% ipython --no-banner

In [1]: import numpy as np

In [2]: from numpy import linalg as LA

In [3]: np.set_printoptions(suppress=True, linewidth=120)

In [4]: rnd = lambda a: np.round(a, 1) + 0

In [5]: feats = np.loadtxt("arr.csv", delimiter=",")

In [6]: print(feats)
[[0. 0. 0. 0. 0. 1. 0. 0. 1. 1. 0. 1.]
 [0. 0. 1. 1. 1. 0. 0. 1. 0. 0. 1. 0.]
 [0. 1. 0. 1. 0. 0. 0. 1. 0. 0. 1. 0.]
 [0. 1. 1. 0. 1. 0. 0. 1. 0. 0. 1. 0.]
 [0. 1. 0. 1. 0. 0. 0. 1. 0. 0. 1. 0.]
 [1. 0. 0. 0. 0. 0. 0. 0. 0. 1. 0. 1.]
 [0. 0. 0. 0. 0. 0. 0. 0. 0. 1. 0. 0.]
 [0. 1. 1. 1. 1. 0. 0. 0. 0. 0. 1. 0.]
 [1. 0. 0. 0. 0. 0. 0. 0. 0. 1. 0. 1.]
 [1. 0. 0. 0. 0. 1. 1. 0. 1. 0. 0. 1.]
 [0. 1. 1. 1. 1. 0. 0. 1. 0. 0. 0. 0.]
 [1. 0. 0. 0. 0. 1. 0. 0. 1. 1. 0. 0.]]

In [7]: ev, vecs = LA.eigh(feats)

In [8]: x = np.array([0, 3, 3, 1, 1, 0, 2, 2, 3, 0, 2, 1])

In [9]: rnd(vecs * np.abs(ev) @ vecs.T)
Out[9]: 
array([[ 1.7,  0. ,  0. ,  0. ,  0. ,  0.4,  0.3,  0. ,  0.4,  0.7,  0. ,  0.7],
       [ 0. ,  1.7,  0.5,  0.7,  0.5,  0. ,  0. ,  0.7,  0. ,  0. ,  0.7,  0. ],
       [ 0. ,  0.5,  1.2,  0.5,  1.2,  0. ,  0. ,  0.5,  0. ,  0. ,  0.5,  0. ],
       [ 0. ,  0.7,  0.5,  1.7,  0.5,  0. ,  0. ,  0.7,  0. ,  0. ,  0.7,  0. ],
       [ 0. ,  0.5,  1.2,  0.5,  1.2,  0. ,  0. ,  0.5,  0. ,  0. ,  0.5,  0. ],
       [ 0.4,  0. ,  0. ,  0. ,  0. ,  1.1,  0.3,  0. ,  1.1,  0.4,  0. ,  0.4],
       [ 0.3,  0. ,  0. ,  0. ,  0. ,  0.3,  0.8,  0. ,  0.3, -0.2,  0. ,  0.3],
       [ 0. ,  0.7,  0.5,  0.7,  0.5,  0. ,  0. ,  1.7,  0. ,  0. ,  0.7,  0. ],
       [ 0.4,  0. ,  0. ,  0. ,  0. ,  1.1,  0.3,  0. ,  1.1,  0.4,  0. ,  0.4],
       [ 0.7,  0. ,  0. ,  0. ,  0. ,  0.4, -0.2,  0. ,  0.4,  2. ,  0. ,  0.7],
       [ 0. ,  0.7,  0.5,  0.7,  0.5,  0. ,  0. ,  0.7,  0. ,  0. ,  1.7,  0. ],
       [ 0.7,  0. ,  0. ,  0. ,  0. ,  0.4,  0.3,  0. ,  0.4,  0.7,  0. ,  1.7]])

In [10]: rnd(LA.eigvalsh(feats[1:, 1:]))
Out[10]: array([-1.7, -1.7, -1.3, -1. , -1. , -1. ,  0. ,  0. ,  0.3,  2.7,  4.7])

In [11]: (np.sign(vecs[:, -1].round(6)) == np.sign(vecs[0, -1].round(6))).astype(int)
Out[11]: array([1, 0, 0, 0, 0, 1, 1, 0, 1, 1, 0, 1])

In [12]: np.abs(feats).sum(axis=1).max(), rnd(np.abs(ev).max())
Out[12]: (np.float64(5.0), np.float64(4.7))

In [13]: feats.sum(axis=1)
Out[13]: array([4., 5., 4., 5., 4., 3., 1., 5., 3., 5., 5., 4.])

In [14]: print(np.unravel_index(np.abs(feats).argmax(), feats.shape))
(np.int64(0), np.int64(5))

In [15]: feats - feats[0]
Out[15]: 
array([[ 0.,  0.,  0.,  0.,  0.,  0.,  0.,  0.,  0.,  0.,  0.,  0.],
       [ 0.,  0.,  1.,  1.,  1., -1.,  0.,  1., -1., -1.,  1., -1.],
       [ 0.,  1.,  0.,  1.,  0., -1.,  0.,  1., -1., -1.,  1., -1.],
       [ 0.,  1.,  1.,  0.,  1., -1.,  0.,  1., -1., -1.,  1., -1.],
       [ 0.,  1.,  0.,  1.,  0., -1.,  0.,  1., -1., -1.,  1., -1.],
       [ 1.,  0.,  0.,  0.,  0., -1.,  0.,  0., -1.,  0.,  0.,  0.],
       [ 0.,  0.,  0.,  0.,  0., -1.,  0.,  0., -1.,  0.,  0., -1.],
       [ 0.,  1.,  1.,  1.,  1., -1.,  0.,  0., -1., -1.,  1., -1.],
       [ 1.,  0.,  0.,  0.,  0., -1.,  0.,  0., -1.,  0.,  0.,  0.],
       [ 1.,  0.,  0.,  0.,  0.,  0.,  1.,  0.,  0., -1.,  0.,  0.],
       [ 0.,  1.,  1.,  1.,  1., -1.,  0.,  1., -1., -1.,  0., -1.],
       [ 1.,  0.,  0.,  0.,  0.,  0.,  0.,  0.,  0.,  0.,  0., -1.]])

In [16]: feats.shape
Out[16]: (12, 12)

In [17]: print(np.abs(feats).max())
1.0

In [18]: feats.sum(axis=0)
Out[18]: array([4., 5., 4., 5., 4., 3., 1., 5., 3., 5., 5., 4.])

In [19]: np.count_nonzero(feats)
Out[19]: np.int64(48)

In [20]: print(np.argwhere(np.triu(feats)))
[[ 0  5]
 [ 0  8]
 [ 0  9]
 [ 0 11]
 [ 1  2]
 [ 1  3]
 [ 1  4]
 [ 1  7]
 [ 1 10]
 [ 2  3]
 [ 2  7]
 [ 2 10]
 [ 3  4]
 [ 3  7]
 [ 3 10]
 [ 4  7]
 [ 4 10]
 [ 5  9]
 [ 5 11]
 [ 6  9]
 [ 7 10]
 [ 8  9]
 [ 8 11]
 [ 9 11]]

In [21]: Lm = np.diag(feats.sum(axis=1)) - feats

In [22]: print(rnd(LA.eigvalsh(Lm)))
[0. 0. 1. 3. 4. 5. 5. 6. 6. 6. 6. 6.]

In [23]: Lm @ np.ones(12)
Out[23]: array([0., 0., 0., 0., 0., 0., 0., 0., 0., 0., 0., 0.])

In [24]: round(LA.det(Lm[1:, 1:]))
Out[24]: 0

In [25]: (LA.eigvalsh(Lm) < 1e-8).sum()
Out[25]: np.int64(2)

In [26]: LA.matrix_rank(Lm)
Out[26]: np.int64(10)

In [27]: K = np.load("data.npy")

In [28]: K
Out[28]: 
array([[ -8.9,   5.3,  -2.6,  -4.8,   1.5,  -2. ,  -2.8,  -6.5,   7.9,   0.4],
       [-26.8,  15.1,  -5.9, -15.3,   6. ,  -6.3,  -9. , -20.5,  21.6,   0.7],
       [ -8.4,   5.2,  -1.6,  -5. ,   1.4,  -1.7,  -3.2,  -6.4,   7.3,   0.4],
       [-27. ,  14.8,  -6.2, -14.8,   6.3,  -5.8,  -9. , -21.2,  21.3,   0. ],
       [  8.8,  -5.2,   2.2,   5.6,  -2.7,   2.2,   2.9,   7.2,  -6.8,   0.1],
       [-27.3,  15. ,  -6.2, -14.9,   6.4,  -6. ,  -8.9, -20.7,  21. ,   0.1],
       [ 27.1, -15.1,   5.9,  14.5,  -4.8,   5.7,   9.4,  21.4, -20.6,   0.6],
       [ 27. , -14.5,   5.6,  14.7,  -5.8,   6. ,   8.9,  21.1, -21.1,   0.4],
       [ -8.9,   5.4,  -2.2,  -5.1,   1.6,  -2.4,  -2.6,  -7.1,   6.3,  -0.2],
       [-18. ,   9.7,  -4.3, -10.1,   4.2,  -3.7,  -5.8, -13.6,  13.6,   0. ],
       [ 27.3, -14.7,   6.2,  15.7,  -5.8,   6.1,   9.8,  21.2, -20.9,  -0.3],
       [  0.2,  -0.1,  -0.1,   0.1,   0.2,   0.2,   0.1,   0.3,  -0.3,   0.2],
       [  9. ,  -4.6,   1.8,   4.9,  -1.2,   1.2,   3.4,   6.8,  -6.6,   0.3]])

In [29]: np.argsort(-LA.norm(K, axis=0).round(6), kind="stable")[:3]
Out[29]: array([0, 8, 7])

In [30]: [round(float(x), 1) for x in LA.svd(K, compute_uv=False)[:3]]
Out[30]: [125.4, 2.2, 1.9]

In [31]: print(LA.cond(K) > 100)
True
